$ python -q
>>> import numpy as np
>>> np.set_printoptions(precision=1, suppress=True, linewidth=200)
>>> def rd(a):
...     return np.round(a, 1) + 0
... 
>>> out = np.array([[5, 4, 1], [3, 4, 5], [1, 5, 5], [1, 4, 2]])
>>> feats = out.T @ out
>>> feats
array([[36, 41, 27],
       [41, 73, 57],
       [27, 57, 55]])
>>> x = np.array([0, -1, 7])
>>> target = feats @ x
>>> target
array([148, 326, 328])
>>> rd(np.linalg.solve(feats, feats[:, 1]))
array([0., 1., 0.])
>>> rd(np.linalg.solve(feats, target))
array([ 0., -1.,  7.])
>>> rd(np.linalg.solve(feats.T, feats[1]))
array([0., 1., 0.])
>>> E = np.array([[0, 1, 3, -1, -3, -1, -2, -3, -2],
...     [-2, -3, 0, 2, -1, 1, -1, -2, 1],
...     [0, -3, 3, 3, -3, 3, 2, -2, 0],
...     [3, -3, -3, 3, 0, 0, -2, -3, 0],
...     [1, -3, 1, -1, -2, 2, 1, -3, 1],
...     [-2, -2, 0, -3, 2, -1, 2, 0, 0],
...     [1, 3, 1, -3, 0, -2, 1, -3, -1],
...     [-1, -1, 1, 2, 0, -2, 1, 1, 2],
...     [1, 3, 3, -3, -2, -1, 2, 2, 2]])
>>> E
array([[ 0,  1,  3, -1, -3, -1, -2, -3, -2],
       [-2, -3,  0,  2, -1,  1, -1, -2,  1],
       [ 0, -3,  3,  3, -3,  3,  2, -2,  0],
       [ 3, -3, -3,  3,  0,  0, -2, -3,  0],
       [ 1, -3,  1, -1, -2,  2,  1, -3,  1],
       [-2, -2,  0, -3,  2, -1,  2,  0,  0],
       [ 1,  3,  1, -3,  0, -2,  1, -3, -1],
       [-1, -1,  1,  2,  0, -2,  1,  1,  2],
       [ 1,  3,  3, -3, -2, -1,  2,  2,  2]])
>>> th = np.radians(135)
>>> Rm = np.eye(9)
>>> Rm[8, 8] = Rm[6, 6] = np.cos(th)
>>> Rm[8, 6], Rm[6, 8] = -np.sin(th), np.sin(th)
>>> rd(Rm)
array([[ 1. ,  0. ,  0. ,  0. ,  0. ,  0. ,  0. ,  0. ,  0. ],
       [ 0. ,  1. ,  0. ,  0. ,  0. ,  0. ,  0. ,  0. ,  0. ],
       [ 0. ,  0. ,  1. ,  0. ,  0. ,  0. ,  0. ,  0. ,  0. ],
       [ 0. ,  0. ,  0. ,  1. ,  0. ,  0. ,  0. ,  0. ,  0. ],
       [ 0. ,  0. ,  0. ,  0. ,  1. ,  0. ,  0. ,  0. ,  0. ],
       [ 0. ,  0. ,  0. ,  0. ,  0. ,  1. ,  0. ,  0. ,  0. ],
       [ 0. ,  0. ,  0. ,  0. ,  0. ,  0. , -0.7,  0. ,  0.7],
       [ 0. ,  0. ,  0. ,  0. ,  0. ,  0. ,  0. ,  1. ,  0. ],
       [ 0. ,  0. ,  0. ,  0. ,  0. ,  0. , -0.7,  0. , -0.7]])
>>> out = E @ Rm.T
>>> np.allclose(E @ E.T, out @ out.T)
True
>>> rd(out)
array([[ 0. ,  1. ,  3. , -1. , -3. , -1. ,  0. , -3. ,  2.8],
       [-2. , -3. ,  0. ,  2. , -1. ,  1. ,  1.4, -2. ,  0. ],
       [ 0. , -3. ,  3. ,  3. , -3. ,  3. , -1.4, -2. , -1.4],
       [ 3. , -3. , -3. ,  3. ,  0. ,  0. ,  1.4, -3. ,  1.4],
       [ 1. , -3. ,  1. , -1. , -2. ,  2. ,  0. , -3. , -1.4],
       [-2. , -2. ,  0. , -3. ,  2. , -1. , -1.4,  0. , -1.4],
       [ 1. ,  3. ,  1. , -3. ,  0. , -2. , -1.4, -3. ,  0. ],
       [-1. , -1. ,  1. ,  2. ,  0. , -2. ,  0.7,  1. , -2.1],
       [ 1. ,  3. ,  3. , -3. , -2. , -1. ,  0. ,  2. , -2.8]])
>>> rd(np.linalg.det(Rm)), rd(np.trace(Rm))
(np.float64(1.0), np.float64(5.6))
>>> rd(np.abs(out - E).max(axis=0))
array([0. , 0. , 0. , 0. , 0. , 0. , 3.4, 0. , 4.8])
>>> rng = np.random.default_rng(63)
>>> lab = rng.permutation(9)
>>> out = E[:, lab] * rng.choice([-1, 1], 9)
>>> out
array([[-1,  2, -3,  3,  3,  0,  1, -1,  2],
       [ 2,  1,  0,  2,  1,  2, -1,  3, -1],
       [ 3, -2, -3,  2,  3,  0, -3,  3,  0],
       [ 3,  2,  3,  3,  0, -3,  0,  3,  0],
       [-1, -1, -1,  3,  2, -1, -2,  3, -1],
       [-3, -2,  0,  0, -2,  2,  1,  2,  0],
       [-3, -1, -1,  3,  0, -1,  2, -3,  1],
       [ 2, -1, -1, -1,  0,  1,  2,  1, -2],
       [-3, -2, -3, -2,  2, -1,  1, -3, -2]])
>>> left, _, vt = np.linalg.svd(E.T @ out)
>>> rd(np.linalg.lstsq(E, out)[0])
array([[ 0.,  0.,  0.,  0.,  0., -1.,  0.,  0.,  0.],
       [ 0.,  0.,  0.,  0.,  0.,  0.,  0., -1.,  0.],
       [ 0.,  0., -1.,  0.,  0.,  0.,  0.,  0.,  0.],
       [ 1.,  0.,  0.,  0.,  0.,  0.,  0.,  0.,  0.],
       [ 0.,  0.,  0.,  0., -1.,  0.,  0.,  0.,  0.],
       [ 0.,  0.,  0.,  0.,  0.,  0., -1.,  0.,  0.],
       [ 0., -1.,  0.,  0.,  0.,  0.,  0.,  0.,  0.],
       [ 0.,  0.,  0., -1.,  0.,  0.,  0.,  0.,  0.],
       [ 0.,  0.,  0.,  0.,  0.,  0.,  0.,  0., -1.]])
>>> lab
array([3, 6, 2, 7, 4, 0, 5, 1, 8])
>>> rd(left @ vt)
array([[ 0.,  0.,  0.,  0.,  0., -1.,  0.,  0.,  0.],
       [ 0.,  0.,  0.,  0.,  0.,  0.,  0., -1.,  0.],
       [ 0.,  0., -1.,  0.,  0.,  0.,  0.,  0.,  0.],
       [ 1.,  0.,  0.,  0.,  0.,  0.,  0.,  0.,  0.],
       [ 0.,  0.,  0.,  0., -1.,  0.,  0.,  0.,  0.],
       [ 0.,  0.,  0.,  0.,  0.,  0., -1.,  0.,  0.],
       [ 0., -1.,  0.,  0.,  0.,  0.,  0.,  0.,  0.],
       [ 0.,  0.,  0., -1.,  0.,  0.,  0.,  0.,  0.],
       [ 0.,  0.,  0.,  0.,  0.,  0.,  0.,  0., -1.]])
>>> out = np.linalg.invert(E)
Traceback (most recent call last):
  File "<python-input-32>", line 1, in <module>
    out = np.linalg.invert(E)
          ^^^^^^^^^^^^^^^^
AttributeError: module 'numpy.linalg' has no attribute 'invert'
>>> out = np.linalg.inv(E)
>>> rd(E @ out)
array([[1., 0., 0., 0., 0., 0., 0., 0., 0.],
       [0., 1., 0., 0., 0., 0., 0., 0., 0.],
       [0., 0., 1., 0., 0., 0., 0., 0., 0.],
       [0., 0., 0., 1., 0., 0., 0., 0., 0.],
       [0., 0., 0., 0., 1., 0., 0., 0., 0.],
       [0., 0., 0., 0., 0., 1., 0., 0., 0.],
       [0., 0., 0., 0., 0., 0., 1., 0., 0.],
       [0., 0., 0., 0., 0., 0., 0., 1., 0.],
       [0., 0., 0., 0., 0., 0., 0., 0., 1.]])
>>> np.linalg.cond(E) > 100
np.False_
>>> np.argsort(-np.linalg.norm(E, axis=0).round(6), kind="stable")[:3]
array([1, 3, 7])
>>> [round(float(x), 1) for x in np.linalg.svd(E, compute_uv=False)[:3]]
[11.0, 8.7, 7.1]
>>> lab = rng.permutation(9)
>>> lab
array([4, 5, 2, 6, 3, 0, 7, 1, 8])
>>> out = E[lab][:, lab]
>>> rd(np.sort(np.abs(np.linalg.eigvals(out))))
array([0.8, 1.8, 1.8, 4.5, 4.6, 4.7, 4.7, 5.4, 5.4])
>>> np.allclose(out, E)
False
>>> np.diag(out)
array([-2, -1,  3,  1,  3,  0,  1, -3,  2])
>>> arr = np.load("w.npy")
>>> rd(arr)
array([[ 1. ,  0.1,  0. , -0.2,  0.1],
       [ 0.1,  0.8,  0. ,  0.3, -0.2],
       [ 0. ,  0. ,  1. ,  0. ,  0. ],
       [-0.2,  0.3,  0. ,  0.5,  0.4],
       [ 0.1, -0.2,  0. ,  0.4,  0.7]])
>>> w, V = np.linalg.eigh(arr)
>>> rd(w.sum()), np.trace(arr)
(np.float64(4.0), np.float64(4.0))
>>> rd(V.T @ arr @ V)
array([[0., 0., 0., 0., 0.],
       [0., 1., 0., 0., 0.],
       [0., 0., 1., 0., 0.],
       [0., 0., 0., 1., 0.],
       [0., 0., 0., 0., 1.]])
>>> rd(np.linalg.eigvalsh(arr @ arr))
array([0., 1., 1., 1., 1.])
>>> (w > 1e-8).sum(), (w < -1e-8).sum()
(np.int64(4), np.int64(0))
